In [1]: import numpy as np

In [2]: np.set_printoptions(precision=2, suppress=True, linewidth=140)

In [3]: data = np.load("block4.npy")

In [4]: print(data)
[[3 0 0 0 1 3 0]
 [0 3 0 0 0 1 3]
 [3 0 3 0 0 0 1]
 [1 3 0 3 0 0 0]
 [0 1 3 0 3 0 0]
 [0 0 1 3 0 3 0]
 [0 0 0 1 3 0 3]]

In [5]: x = np.array([4, 1, 1, 9, 1, 3, 5])

In [6]: h = np.maximum(data @ x, 0)

In [7]: print(np.maximum(data @ (3 * x), 0))
[ 66  63  60 102  21 111  81]

In [8]: print(np.tanh(data @ x))
[1. 1. 1. 1. 1. 1. 1.]

In [9]: print(np.flatnonzero(h > 1e-9))
[0 1 2 3 4 5 6]

In [10]: print(h)
[22 21 20 34  7 37 27]

In [11]: rng = np.random.default_rng(667)

In [12]: labels = rng.permutation(7)

In [13]: print(labels)
[4 6 2 0 1 5 3]

In [14]: other = data[labels][:, labels]

In [15]: print(np.diag(other))
[3 3 3 3 3 3 3]

In [16]: print(round(float(np.linalg.det(other)), 2), round(float(np.linalg.det(data[labels])), 2))
11368.0 11368.0

In [17]: print(np.sort(np.abs(np.linalg.eigvals(other))))
[2.28 2.28 3.65 3.65 4.85 4.85 7.  ]

In [18]: print(np.allclose(other, data))
False

In [19]: F = np.array([[1.0, 2.0, 0.0, 0.0],
    ...:     [2.0, 3.0, 2.0, 0.0],
    ...:     [0.0, 2.0, 3.0, 2.0],
    ...:     [0.0, 0.0, 2.0, 1.0]])

In [20]: evals, V = np.linalg.eig(F)

In [21]: print(np.sort(np.linalg.eigvals(F.T)))
[-1.    0.17  3.    5.83]

In [22]: print(round(float(np.prod(evals)), 2))
-3.0

In [23]: print(np.sort(np.linalg.eigvals(F @ F)))
[ 0.03  1.    9.   33.97]

In [24]: print(np.round(F @ V[:, 0] - evals[0] * V[:, 0], 2) + 0)
[0. 0. 0. 0.]

In [25]: print(np.sort(np.linalg.eigvals(np.linalg.inv(F))))
[-1.    0.17  0.33  5.83]

In [26]: print(F.reshape(2, -1))
[[1. 2. 0. 0. 2. 3. 2. 0.]
 [0. 2. 3. 2. 0. 0. 2. 1.]]

In [27]: print(F.reshape(-1, 2))
[[1. 2.]
 [0. 0.]
 [2. 3.]
 [2. 0.]
 [0. 2.]
 [3. 2.]
 [0. 0.]
 [2. 1.]]

In [28]: T = F.reshape(4, 2, -1)

In [29]: print(T.sum(axis=1))
[[1. 2.]
 [4. 3.]
 [3. 4.]
 [2. 1.]]

In [30]: print(T.shape)
(4, 2, 2)

In [31]: print(np.swapaxes(T, 1, 2)[2])
[[0. 3.]
 [2. 2.]]

In [32]: print(np.einsum("ihd,jhd->hij", T, T).shape)
(2, 4, 4)

In [33]: M = np.array([[1, -1, -1, 1, 1, -1, -1, 1],
    ...:     [1, 1, -1, -1, -1, -1, 1, 1],
    ...:     [1, -1, -1, 1, -1, 1, 1, -1],
    ...:     [1, 1, -1, -1, 1, 1, -1, -1],
    ...:     [1, -1, 1, -1, -1, 1, -1, 1]])

In [34]: x = np.array([-7, 2, 5, 3, -6, 3, -6, -9])

In [35]: h = np.maximum(M @ x, 0)

In [36]: print(h)
[0 0 1 0 0]

In [37]: print(np.maximum(M @ x, 0) - np.maximum(-M @ x, 0))
[-23 -25   1  -1  -1]

In [38]: print(np.flatnonzero(h > 1e-9))
[2]

In [39]: print(M * (h > 1e-9)[:, None])
[[ 0  0  0  0  0  0  0  0]
 [ 0  0  0  0  0  0  0  0]
 [ 1 -1 -1  1 -1  1  1 -1]
 [ 0  0  0  0  0  0  0  0]
 [ 0  0  0  0  0  0  0  0]]

In [40]: print(np.tanh(M @ x))
[-1.   -1.    0.76 -0.76 -0.76]

In [41]: other = M[0, 0] * M[1:] - np.outer(M[1:, 0], M[0])

In [42]: print(other)
[[ 0  2  0 -2 -2  0  2  0]
 [ 0  0  0  0 -2  2  2 -2]
 [ 0  2  0 -2  0  2  0 -2]
 [ 0  0  2 -2 -2  2  0  0]]

In [43]: print(np.flatnonzero(~other.round(6).any(axis=1)))
[]

In [44]: m1 = np.array([[14, 1, -4, 12, -5],
    ...:     [1, 16, 7, 7, 5],
    ...:     [-4, 7, 0, -6, -1],
    ...:     [12, 7, -6, -4, 6],
    ...:     [-5, 5, -1, 6, -14]])

In [45]: x = np.array([0, -1, 2, 2, 1])

In [46]: target = m1 @ x

In [47]: print(target)
[ 10  17 -20 -21  -9]

In [48]: print(np.round(np.linalg.solve(m1, target), 2) + 0)
[ 0. -1.  2.  2.  1.]

In [49]: print(np.round(np.linalg.solve(m1.T, m1[2]), 2) + 0)
[0. 0. 1. 0. 0.]

In [50]: other = m1 / np.linalg.norm(m1, axis=1, keepdims=True)

In [51]: G = other @ other.T

In [52]: print(np.linalg.norm(other, axis=1))
[1. 1. 1. 1. 1.]

In [53]: print((np.abs(G) > 0.9).astype(int))
[[1 0 0 0 0]
 [0 1 0 0 0]
 [0 0 1 0 0]
 [0 0 0 1 0]
 [0 0 0 0 1]]

In [54]: print(np.argwhere(np.triu(np.abs(G) > 0.95, 1)))
[]

In [55]: print(G[0])
[ 1.    0.16 -0.59  0.37  0.25]

In [56]: print(G)
[[ 1.    0.16 -0.59  0.37  0.25]
 [ 0.16  1.    0.31  0.26  0.12]
 [-0.59  0.31  1.    0.11  0.19]
 [ 0.37  0.26  0.11  1.   -0.45]
 [ 0.25  0.12  0.19 -0.45  1.  ]]

In [57]: u = np.array([2, -3, -1])

In [58]: print(np.polyval(u, m1[3]))
[251  76  89  43  53]

In [59]: evals, V = np.linalg.eigh(m1)

In [60]: x = np.array([-3, -2, -4, 5, 2])

In [61]: print(np.abs(m1).sum(axis=1).max(), round(float(np.abs(evals).max()), 2))
36 23.06

In [62]: print((np.sign(V[:, -1].round(6)) == np.sign(V[0, -1].round(6))).astype(int))
[1 1 0 1 1]

In [63]: K = np.maximum(np.array([[0, 0, -3],
    ...:     [-1, -1, -4],
    ...:     [3, -3, -2],
    ...:     [0, 4, -5],
    ...:     [-1, -4, 0],
    ...:     [2, 3, -1],
    ...:     [-3, -5, 1],
    ...:     [-1, -2, 3],
    ...:     [-2, 1, -3],
    ...:     [5, -1, -4],
    ...:     [5, -2, 5],
    ...:     [3, 3, -3],
    ...:     [4, 1, 3],
    ...:     [-5, 3, -2]]) @ np.array([[0, 0, 1, 2, 1, 2, 1, 0, 2],
    ...:     [0, 0, 1, 1, 1, 3, 0, 0, 0],
    ...:     [3, 1, 1, 1, 3, 2, 2, 0, 2]]) + np.array([-1, -3, -1, 4, 5, 0, 1, -4, 3]), 0)

In [64]: print(K)
[[ 0  0  0  1  0  0  0  0  0]
 [ 0  0  0  0  0  0  0  0  0]
 [ 0  0  0  5  0  0  0  0  5]
 [ 0  0  0  3  0  2  0  0  0]
 [ 0  0  0  0  0  0  0  0  1]
 [ 0  0  3 10  7 11  1  0  5]
 [ 2  0  0  0  0  0  0  0  0]
 [ 8  0  0  3 11  0  6  0  7]
 [ 0  0  0  0  0  0  0  0  0]
 [ 0  0  0  9  0  0  0  0  5]
 [14  2  7 17 23 14 16  0 23]
 [ 0  0  2 10  2  9  0  0  3]
 [ 8  0  7 16 19 17 11  0 17]
 [ 0  0  0  0  0  0  0  0  0]]

In [65]: G = K.T @ K

In [66]: print(np.diag(G))
[ 328    4  111  870 1064  691  414    0  952]

In [67]: print(np.round(np.linalg.eigvalsh(G)[::-1], 2) + 0)
[4039.24  282.83   85.74   15.31    7.69    1.93    0.91    0.34    0.  ]

In [68]: print(np.linalg.matrix_rank(G))
8

In [69]: print(np.trace(G), (K ** 2).sum())
4434 4434
